In [1]: import numpy as np

In [2]: import numpy.linalg as la

In [3]: np.set_printoptions(precision=2, suppress=True, linewidth=140)

In [4]: tidy = lambda a: np.round(a, 2) + 0

In [5]: A = np.loadtxt("test11.csv", delimiter=",")

In [6]: A
Out[6]: 
array([[20., 18., 19.,  4., 18., 15.,  9., 14.,  3.],
       [18., 32., 19., 13., 23., 22., 16., 15.,  7.],
       [19., 19., 32.,  9., 23., 15., 16., 22., 12.],
       [ 4., 13.,  9., 12., 12.,  5., 11.,  6., 10.],
       [18., 23., 23., 12., 23., 15., 16., 17., 11.],
       [15., 22., 15.,  5., 15., 21.,  8., 12.,  3.],
       [ 9., 16., 16., 11., 16.,  8., 14., 13., 11.],
       [14., 15., 22.,  6., 17., 12., 13., 19., 10.],
       [ 3.,  7., 12., 10., 11.,  3., 11., 10., 14.]])

In [7]: rk = la.matrix_rank(A)

In [8]: rk
Out[8]: np.int64(6)

In [9]: N = la.svd(A)[2][rk:].T

In [10]: np.allclose(A @ N, 0)
Out[10]: True

In [11]: left, sigma, VT = la.svd(A)

In [12]: vecs = VT[:(sigma > 1e-8).sum()]

In [13]: rng = np.random.default_rng(889)

In [14]: x = A[3] + 3 * A[5] + rng.integers(2) * np.eye(9)[8]

In [15]: x
Out[15]: array([49., 79., 54., 27., 57., 68., 35., 42., 19.])

In [16]: print(tidy(la.norm(x - vecs.T @ vecs @ x)))
0.0

In [17]: tidy(np.diag(vecs.T @ vecs))
Out[17]: array([0.77, 0.68, 0.98, 0.47, 0.35, 0.85, 0.38, 0.76, 0.76])

In [18]: la.matrix_rank(np.vstack([A, x]))
Out[18]: np.int64(6)

In [19]: K = np.array([[0.2, 0.2, 0.0, 0.0, 0.2, 0.2, 0.2, 0.0],
    ...:     [0.25, 0.25, 0.0, 0.25, 0.0, 0.0, 0.0, 0.25],
    ...:     [0.0, 0.0, 1.0, 0.0, 0.0, 0.0, 0.0, 0.0],
    ...:     [0.33, 0.0, 0.0, 0.67, 0.0, 0.0, 0.0, 0.0],
    ...:     [0.0, 0.0, 0.33, 0.0, 0.67, 0.0, 0.0, 0.0],
    ...:     [0.0, 0.0, 0.0, 0.25, 0.25, 0.25, 0.25, 0.0],
    ...:     [0.25, 0.25, 0.0, 0.0, 0.0, 0.0, 0.5, 0.0],
    ...:     [0.0, 0.0, 0.0, 0.25, 0.0, 0.0, 0.25, 0.5]])

In [20]: # row-stochastic, so 1 is an eigenvalue

In [21]: np.allclose(K @ K.T, K.T @ K)
Out[21]: False

In [22]: la.determinant(K)
---------------------------------------------------------------------------
AttributeError                            Traceback (most recent call last)
Cell In[22], line 1
----> 1 la.determinant(K)

AttributeError: module 'numpy.linalg' has no attribute 'determinant'

In [23]: assert K == K.T
---------------------------------------------------------------------------
ValueError                                Traceback (most recent call last)
Cell In[23], line 1
----> 1 assert K == K.T

ValueError: The truth value of an array with more than one element is ambiguous. Use a.any() or a.all()

In [24]: K.inv()
---------------------------------------------------------------------------
AttributeError                            Traceback (most recent call last)
Cell In[24], line 1
----> 1 K.inv()

AttributeError: 'numpy.ndarray' object has no attribute 'inv'

In [25]: t3 = np.stack([K, 3 * K, K[::-1]])

In [26]: print(tidy(la.norm(t3, axis=(1, 2))))
[1.89 5.66 1.89]

In [27]: print(tidy(la.det(t3)))
[0.   7.93 0.  ]

In [28]: la.matrix_rank(t3.reshape(3, -1))
Out[28]: np.int64(2)

In [29]: K.reshape(-1, 2)
Out[29]: 
array([[0.2 , 0.2 ],
       [0.  , 0.  ],
       [0.2 , 0.2 ],
       [0.2 , 0.  ],
       [0.25, 0.25],
       [0.  , 0.25],
       [0.  , 0.  ],
       [0.  , 0.25],
       [0.  , 0.  ],
       [1.  , 0.  ],
       [0.  , 0.  ],
       [0.  , 0.  ],
       [0.33, 0.  ],
       [0.  , 0.67],
       [0.  , 0.  ],
       [0.  , 0.  ],
       [0.  , 0.  ],
       [0.33, 0.  ],
       [0.67, 0.  ],
       [0.  , 0.  ],
       [0.  , 0.  ],
       [0.  , 0.25],
       [0.25, 0.25],
       [0.25, 0.  ],
       [0.25, 0.25],
       [0.  , 0.  ],
       [0.  , 0.  ],
       [0.5 , 0.  ],
       [0.  , 0.  ],
       [0.  , 0.25],
       [0.  , 0.  ],
       [0.25, 0.5 ]])

In [30]: K.reshape(8, 9)
---------------------------------------------------------------------------
ValueError                                Traceback (most recent call last)
Cell In[30], line 1
----> 1 K.reshape(8, 9)

ValueError: cannot reshape array of size 64 into shape (8,9)

In [31]: t3 = K.reshape(8, 2, -1)

In [32]: np.swapaxes(t3, 1, 2)[7]
Out[32]: 
array([[0.  , 0.  ],
       [0.  , 0.  ],
       [0.  , 0.25],
       [0.25, 0.5 ]])

In [33]: t3.sum(axis=1)
Out[33]: 
array([[0.4 , 0.4 , 0.2 , 0.  ],
       [0.25, 0.25, 0.  , 0.5 ],
       [0.  , 0.  , 1.  , 0.  ],
       [0.33, 0.  , 0.  , 0.67],
       [0.67, 0.  , 0.33, 0.  ],
       [0.25, 0.25, 0.25, 0.25],
       [0.25, 0.25, 0.5 , 0.  ],
       [0.  , 0.  , 0.25, 0.75]])

In [34]: np.einsum("ihd,jhd->hij", t3, t3).shape
Out[34]: (2, 8, 8)
